$ python -q
>>> import numpy as np
>>> import numpy.linalg as la
>>> np.set_printoptions(precision=3, suppress=True, linewidth=120, sign=" ")
>>> W0 = np.load("run14.npy")
>>> W0
array([[ 0,  2,  4,  3],
       [-2,  0, -6,  3],
       [-4,  6,  0, -3],
       [-3, -3,  3,  0]])
>>> C2 = W0.T @ W0
>>> la.eigvalsh(C2)[::-1]
array([ 62.146,  62.146,  20.854,  20.854])
>>> C2
array([[ 29, -15,   3,   6],
       [-15,  49,  -1, -12],
       [  3,  -1,  61,  -6],
       [  6, -12,  -6,  27]])
>>> np.allclose(C2, C2.T)
True
>>> la.svd(W0, compute_uv=False) ** 2
array([ 62.146,  62.146,  20.854,  20.854])
>>> ev, vecs = la.eigh(C2)
>>> la.eigvalsh(C2 + -1 * np.eye(4))
array([ 19.854,  19.854,  61.146,  61.146])
>>> np.round(vecs.T @ vecs, 3) + 0
array([[ 1.,  0.,  0.,  0.],
       [ 0.,  1.,  0.,  0.],
       [ 0.,  0.,  1.,  0.],
       [ 0.,  0.,  0.,  1.]])
>>> ev
array([ 20.854,  20.854,  62.146,  62.146])
>>> np.round(ev.sum(), 3), np.trace(C2)
(np.float64(166.0), np.int64(166))
>>> vecs @ np.diag(ev) @ vecs.T
array([[ 29., -15.,   3.,   6.],
       [-15.,  49.,  -1., -12.],
       [  3.,  -1.,  61.,  -6.],
       [  6., -12.,  -6.,  27.]])
>>> la.eigvalsh(C2 @ C2)
array([  434.897,   434.897,  3862.103,  3862.103])
>>> np.unique(ev.round(6) + 0, return_counts=True)[1]
array([ 2,  2])
>>> m1 = np.load("data.npy")
>>> m1
array([[ 2.,  4.,  2.],
       [ 1.,  4.,  4.],
       [ 0.,  0.,  3.]])
>>> (m1 - m1.T) / 2
array([[ 0. ,  1.5,  1. ],
       [-1.5,  0. ,  2. ],
       [-1. , -2. ,  0. ]])
>>> la.matrix_power(m1, 2)
array([[  8.,  24.,  26.],
       [  6.,  20.,  30.],
       [  0.,   0.,   9.]])
>>> np.round(la.det(m1), 3)
np.float64(12.0)
>>> m1 @ m1
array([[  8.,  24.,  26.],
       [  6.,  20.,  30.],
       [  0.,   0.,   9.]])
>>> np.allclose(m1 @ m1.T, m1.T @ m1)
False
>>> feats = np.load("sample8.npy")
>>> feats
array([[  3,   4,   5],
       [  6,   7,   8],
       [  9,  10,  11]])
>>> # rank 2
>>> la.cond(feats) > 100
np.True_
>>> la.lstsq(feats[:-1].T, feats[-1])[2]
np.int32(2)
>>> np.allclose(feats[:-1].T @ la.lstsq(feats[:-1].T, feats[-1])[0], feats[-1])
True
>>> np.abs(np.diag(la.qr(feats)[1])) > 1e-9
array([ True,  True, False])
>>> np.unique(feats.round(6), axis=0).shape
(3, 3)
>>> feats @ la.pinv(feats) @ feats
array([[  3.,   4.,   5.],
       [  6.,   7.,   8.],
       [  9.,  10.,  11.]])
>>> np.round(np.sort(np.abs(la.eigvals(feats))), 3) + 0
array([  0.   ,   0.825,  21.825])
>>> round(float(np.abs(la.eigvals(feats)).max()), 3)
21.825
>>> (feats + feats.T) / 2
array([[  3.,   5.,   7.],
       [  5.,   7.,   9.],
       [  7.,   9.,  11.]])
>>> la.matrix_power(feats, 4)
array([[  36936,   42822,   48708],
       [  62856,   72873,   82890],
       [  88776,  102924,  117072]])
>>> u = np.array([5, 0, 2])
>>> rng = np.random.default_rng(85)
>>> arr = np.outer(rng.normal(size=14), u) + 0.05 * rng.normal(size=(14, 3))
>>> arr
array([[ 6.456, -0.068,  2.549],
       [-5.607, -0.109, -2.211],
       [-4.602, -0.072, -1.869],
       [-4.603,  0.053, -1.868],
       [-0.422, -0.032, -0.246],
       [ 1.89 ,  0.029,  0.779],
       [ 2.191, -0.038,  0.846],
       [ 1.404,  0.003,  0.573],
       [-4.621, -0.072, -1.904],
       [-1.691,  0.013, -0.577],
       [ 1.021, -0.016,  0.391],
       [-1.359,  0.127, -0.529],
       [-5.968,  0.038, -2.35 ],
       [ 9.406, -0.024,  3.655]])
>>> vec = np.array([0, 1, -9])
>>> target = arr @ vec
>>> np.round(la.pinv(arr) @ arr, 3) + 0
array([[ 1.,  0.,  0.],
       [ 0.,  1.,  0.],
       [ 0.,  0.,  1.]])
>>> np.round(la.lstsq(arr, target)[0], 3) + 0
array([ 0.,  1., -9.])
>>> target = target + 0.05 * rng.normal(size=14)
>>> target
array([-22.888,  19.823,  16.74 ,  16.876,   2.151,  -6.951,  -7.668,  -5.112,  17.014,   5.276,  -3.4  ,   4.82 ,
        21.14 , -32.861])
>>> coef, *_ = la.lstsq(arr, target)
>>> coef.round()
array([-0.,  1., -9.])
>>> coef
array([-0.186,  0.518, -8.512])
>>> np.round(la.norm(arr, 2) / la.norm(arr), 3)
np.float64(1.0)
>>> np.abs(la.svd(arr)[2][-1])
array([ 0.335,  0.411,  0.848])
>>> Xc = arr - arr.mean(axis=0)
>>> vecs = la.svd(Xc)[2][:1]
>>> out = Xc - Xc @ vecs.T @ vecs
>>> np.round(np.diag(vecs.T @ vecs), 3) + 0
array([ 0.865,  0.   ,  0.135])
>>> np.cov(Xc @ vecs.T, rowvar=False)
array( 24.382)
>>> out.std(axis=0)
array([ 0.016,  0.059,  0.039])
>>> la.norm(out, axis=1).round(6).argmax()
np.int64(11)
>>> hat = arr @ la.solve(arr.T @ arr, arr.T)
>>> hat @ arr[:, 0]
array([ 6.456, -5.607, -4.602, -4.603, -0.422,  1.89 ,  2.191,  1.404, -4.621, -1.691,  1.021, -1.359, -5.968,  9.406])
>>> np.round(la.eigvalsh(hat), 3) + 0
array([ 0.,  0.,  0.,  0.,  0.,  0.,  0.,  0.,  0.,  0.,  0.,  1.,  1.,  1.])
>>> out = arr / np.sqrt((arr ** 2).mean(axis=1, keepdims=True))
>>> la.matrix_rank(arr - arr.mean(axis=1, keepdims=True))
np.int64(2)
